% ipython --no-banner

In [1]: import numpy as np

In [2]: import numpy.linalg as la

In [3]: np.set_printoptions(suppress=True, linewidth=160)

In [4]: feats = np.loadtxt("data.csv", delimiter=",")

In [5]: feats
Out[5]: 
array([[-0.89,  0.8 ,  0.11, -0.49],
       [ 0.8 ,  2.79, -0.4 ,  0.31],
       [ 0.11, -0.4 , -1.55,  1.  ],
       [-0.49,  0.31,  1.  ,  1.65]])

In [6]: B = np.array([[3, -2], [-2, 3], [0, 1], [0, 3]])

In [7]: np.round(np.einsum("ik,kj->ji", feats, B), 2)
Out[7]: 
array([[-4.27, -3.18,  1.13, -2.09],
       [ 2.82,  7.3 ,  0.03,  7.86]])

In [8]: la.matrix_rank(np.vstack([feats, B.T]))
Out[8]: np.int64(4)

In [9]: np.round(feats @ B, 2)
Out[9]: 
array([[-4.27,  2.82],
       [-3.18,  7.3 ],
       [ 1.13,  0.03],
       [-2.09,  7.86]])

In [10]: ev, evecs = la.eigh(feats)

In [11]: x0 = np.array([3, 3, 2, 3])

In [12]: np.round(evecs * np.abs(ev) @ evecs.T, 2) + 0
Out[12]: 
array([[ 1.21,  0.32, -0.35, -0.02],
       [ 0.32,  2.93,  0.  ,  0.12],
       [-0.35,  0.  ,  1.86, -0.02],
       [-0.02,  0.12, -0.02,  2.01]])

In [13]: np.round(la.eigvalsh(feats[1:, 1:]), 2)
Out[13]: array([-1.88,  1.9 ,  2.87])

In [14]: round(float(x0 @ feats @ x0), 2)
Out[14]: 45.43

In [15]: np.round(x0 @ feats @ x0 / (x0 @ x0), 2), round(float(ev[0]), 2), round(float(ev[-1]), 2)
Out[15]: (np.float64(1.47), -2.0, 3.0)

In [16]: F = np.load("arr.npy")

In [17]: F
Out[17]: 
array([[0, 0, 0, 0, 1, 0],
       [0, 0, 0, 1, 0, 0],
       [0, 0, 0, 0, 1, 0],
       [0, 1, 0, 0, 0, 0],
       [1, 0, 1, 0, 0, 0],
       [0, 0, 0, 0, 0, 0]])

In [18]: round(la.norm(F, 2), 2)
Out[18]: np.float64(1.41)

In [19]: la.norm(F, axis=2)
AxisError: axis 2 is out of bounds for array of dimension 2


In [20]: Q, Rm = la.qr(feats)

In [21]: Rm.round(2)
Out[21]: 
array([[ 1.3 ,  1.02, -0.83, -0.01],
       [ 0.  , -2.76, -0.27, -0.22],
       [ 0.  ,  0.  ,  1.68, -0.09],
       [ 0.  ,  0.  ,  0.  ,  2.  ]])

In [22]: np.round(np.abs(np.diag(Rm)), 2)
Out[22]: array([1.3 , 2.76, 1.68, 2.  ])

In [23]: np.allclose(Rm.T @ Rm, feats.T @ feats)
Out[23]: True

In [24]: ev, evecs = la.eig(Rm)

In [25]: np.round(np.sort(la.eigvals(Rm.T)), 2)
Out[25]: array([-2.76,  1.3 ,  1.68,  2.  ])

In [26]: round(float(np.prod(ev)), 2)
Out[26]: -12.03

In [27]: m1 = np.array([[0, -1, 1, 2], [0, 0, -2, -1], [0, 0, 0, -1], [0, 0, 0, 0]])

In [28]: m1
Out[28]: 
array([[ 0, -1,  1,  2],
       [ 0,  0, -2, -1],
       [ 0,  0,  0, -1],
       [ 0,  0,  0,  0]])

In [29]: la.matrix_rank(m1, rtol=0.1)
Out[29]: np.int64(3)

In [30]: np.argsort(-la.norm(m1, axis=0).round(6), kind="stable")[:3]
Out[30]: array([3, 2, 1])

In [31]: la.cond(m1) > 100
Out[31]: np.True_

In [32]: [round(float(x), 2) for x in la.svd(m1, compute_uv=False)[:3]]
Out[32]: [3.17, 1.31, 0.48]

In [33]: X = np.load("layer6.npy")

In [34]: X
Out[34]: 
array([[-0.5, -0.7, -1. ],
       [-0.3, -0.8, -1.6],
       [-0.5,  0.9,  1.4],
       [-0.2,  1. ,  0.8],
       [-1.4,  0.7, -0.8],
       [ 1.3,  0.7, -1.3],
       [-0.5, -0.1, -0.1],
       [ 1.7, -2.4,  0.2],
       [ 0.7, -0.9,  1.5],
       [ 4. ,  7. , -4. ],
       [-0.3,  1.1, -2.2],
       [ 2.1,  1.2,  0. ]])

In [35]: Ac = (X - X.mean(axis=0)) / X.std(axis=0)

In [36]: Ac.std(axis=0)
Out[36]: array([1., 1., 1.])

In [37]: b = la.lstsq(np.delete(Ac, 1, axis=1), Ac[:, 1])[0]

In [38]: np.abs(b).argmax()
Out[38]: np.int64(1)

In [39]: np.round(1 - np.var(Ac[:, 1] - np.delete(Ac, 1, axis=1) @ b), 2)
Out[39]: np.float64(0.51)

In [40]: C = X[[10, 8]].astype(float)

In [41]: for _ in range(7):
    ...:     labels = la.norm(X[:, None] - C, axis=-1).argmin(axis=1)
    ...:     C = np.array([X[labels == j].mean(axis=0) for j in range(2)])
    ...: 

In [42]: labels
Out[42]: array([1, 1, 1, 1, 1, 1, 1, 1, 1, 0, 1, 1])

In [43]: np.round(C[1] - C[0], 2)
Out[43]: array([-3.81, -6.94,  3.72])
